In [1]: import numpy as np

In [2]: np.set_printoptions(precision=4, suppress=True, linewidth=140)

In [3]: tidy = lambda a: np.round(a, 4) + 0

In [4]: m1 = np.load("w.npy")

In [5]: m1
Out[5]: 
array([[  6. ,  -8. ,  24. ,  12. , -22. , -28. ,  52. , -32. ,  24. ],
       [ -1. ,   1.5,  -1. ,   0.2,   0.7,   1. ,  -0.3,   2. ,  -0.7],
       [ -0.6,   0.8,   1.2,  -0.4,   1. ,   0.3,   0.4,   0.1,   0.2],
       [ -2. ,   0.8,  -1.4,   1.2,  -0.3,   0. ,   0.5,   0.9,  -1.2],
       [  0.2,   0. ,   1.1,  -0.5,  -2. ,   1.2,  -0.1,   0. ,   0.6],
       [ -1.5,   0. ,   0.7,  -0.2,  -0.6,   0.2,   0.3,   0.7,  -0.9],
       [  1. ,  -0.8,   1. ,   0.2,  -0.2,  -0.6,   1. ,  -2.4,   0.4],
       [ -0.3,   0.3,  -0.1,   0.7,   1.3,  -0.1,   0.3,   1.5,   1.1],
       [ -0.9,  -0.7,   0.2,  -0.5,  -1.8,  -0.1,   0.5,   0.5,   0.1],
       [  0.7,   0. ,  -1.9,  -1.1,   0.6,   0.5,  -0.3,   0.3,   0.6],
       [  0.7,   0.7,   0.3,  -1.1,  -0.8,  -1.2,   1.3,  -0.1,   1.9],
       [ -1.8,   1.2,  -0.7,   1.3,  -0.5,   0.9,   0.6,   0.4,   1.6]])

In [6]: # row 0 dominates

In [7]: other = np.c_[m1[:, :2] @ np.array([[-2, -1], [-1, 2]]), np.array([0, -2, -2, -1, -1, 1, -2, -3, -1, -3, -3, -1])]

In [8]: print(tidy(other))
[[ -4.  -22.    0. ]
 [  0.5   4.   -2. ]
 [  0.4   2.2  -2. ]
 [  3.2   3.6  -1. ]
 [ -0.4  -0.2  -1. ]
 [  3.    1.5   1. ]
 [ -1.2  -2.6  -2. ]
 [  0.3   0.9  -3. ]
 [  2.5  -0.5  -1. ]
 [ -1.4  -0.7  -3. ]
 [ -2.1   0.7  -3. ]
 [  2.4   4.2  -1. ]]

In [9]: tidy(np.linalg.norm(np.linalg.qr(m1)[0].T @ other, axis=0) ** 2 / ((other ** 2).sum(axis=0) + 1e-12))
Out[9]: array([1.    , 1.    , 0.6373])

In [10]: tidy(np.linalg.lstsq(m1, other[:, 0])[0])
Out[10]: array([-2., -1.,  0.,  0.,  0.,  0.,  0.,  0.,  0.])

In [11]: tidy(np.linalg.norm(other - m1 @ np.linalg.lstsq(m1, other)[0], axis=0))
Out[11]: array([0.    , 0.    , 3.9948])
